In [1]: import numpy as np

In [2]: from numpy import linalg as LA

In [3]: np.set_printoptions(precision=2, suppress=True, linewidth=100, sign=" ")

In [4]: K = np.loadtxt("layer19.csv", delimiter=",")

In [5]: K
Out[5]: 
array([[ 6.,  1.,  1.,  1.,  1.,  1.,  1.,  1.,  1.],
       [ 1.,  6.,  1.,  1.,  1.,  1.,  1.,  1.,  1.],
       [ 1.,  1.,  6.,  1.,  1.,  1.,  1.,  1.,  1.],
       [ 1.,  1.,  1.,  6.,  1.,  1.,  1.,  1.,  1.],
       [ 1.,  1.,  1.,  1.,  6.,  1.,  1.,  1.,  1.],
       [ 1.,  1.,  1.,  1.,  1.,  6.,  1.,  1.,  1.],
       [ 1.,  1.,  1.,  1.,  1.,  1.,  6.,  1.,  1.],
       [ 1.,  1.,  1.,  1.,  1.,  1.,  1.,  6.,  1.],
       [ 1.,  1.,  1.,  1.,  1.,  1.,  1.,  1.,  6.]])

In [6]: w, vecs = LA.eigh(K)

In [7]: vec = np.array([0, 2, -1, -3, 2, 3, 0, 1, 2])

In [8]: np.round(vec @ K @ vec / (vec @ vec), 2), round(float(w[0]), 2), w[-1]
Out[8]: (np.float64(6.12), 5.0, np.float64(14.0))

In [9]: LA.eigvalsh(K[1:, 1:])
Out[9]: array([  5.,   5.,   5.,   5.,   5.,   5.,   5.,  13.])

In [10]: vecs * np.sqrt(w) @ vecs.T
Out[10]: 
array([[ 2.4 ,  0.17,  0.17,  0.17,  0.17,  0.17,  0.17,  0.17,  0.17],
       [ 0.17,  2.4 ,  0.17,  0.17,  0.17,  0.17,  0.17,  0.17,  0.17],
       [ 0.17,  0.17,  2.4 ,  0.17,  0.17,  0.17,  0.17,  0.17,  0.17],
       [ 0.17,  0.17,  0.17,  2.4 ,  0.17,  0.17,  0.17,  0.17,  0.17],
       [ 0.17,  0.17,  0.17,  0.17,  2.4 ,  0.17,  0.17,  0.17,  0.17],
       [ 0.17,  0.17,  0.17,  0.17,  0.17,  2.4 ,  0.17,  0.17,  0.17],
       [ 0.17,  0.17,  0.17,  0.17,  0.17,  0.17,  2.4 ,  0.17,  0.17],
       [ 0.17,  0.17,  0.17,  0.17,  0.17,  0.17,  0.17,  2.4 ,  0.17],
       [ 0.17,  0.17,  0.17,  0.17,  0.17,  0.17,  0.17,  0.17,  2.4 ]])

In [11]: rng = np.random.default_rng(3331)

In [12]: labels = rng.permutation(9)

In [13]: B = K[:, labels] * rng.choice([-1, 1], 9)

In [14]: B
Out[14]: 
array([[-1., -1.,  1., -1., -1.,  1., -1., -6.,  1.],
       [-1., -1.,  1., -1., -1.,  6., -1., -1.,  1.],
       [-1., -1.,  1., -1., -1.,  1., -6., -1.,  1.],
       [-1., -6.,  1., -1., -1.,  1., -1., -1.,  1.],
       [-1., -1.,  6., -1., -1.,  1., -1., -1.,  1.],
       [-1., -1.,  1., -1., -1.,  1., -1., -1.,  6.],
       [-1., -1.,  1., -1., -6.,  1., -1., -1.,  1.],
       [-1., -1.,  1., -6., -1.,  1., -1., -1.,  1.],
       [-6., -1.,  1., -1., -1.,  1., -1., -1.,  1.]])

In [15]: Uu, _, vt = LA.svd(K.T @ B)

In [16]: np.round(Uu @ vt, 2) + 0
Out[16]: 
array([[ 0.,  0.,  0.,  0.,  0.,  0.,  0., -1.,  0.],
       [ 0.,  0.,  0.,  0.,  0.,  1.,  0.,  0.,  0.],
       [ 0.,  0.,  0.,  0.,  0.,  0., -1.,  0.,  0.],
       [ 0., -1.,  0.,  0.,  0.,  0.,  0.,  0.,  0.],
       [ 0.,  0.,  1.,  0.,  0.,  0.,  0.,  0.,  0.],
       [ 0.,  0.,  0.,  0.,  0.,  0.,  0.,  0.,  1.],
       [ 0.,  0.,  0.,  0., -1.,  0.,  0.,  0.,  0.],
       [ 0.,  0.,  0., -1.,  0.,  0.,  0.,  0.,  0.],
       [-1.,  0.,  0.,  0.,  0.,  0.,  0.,  0.,  0.]])
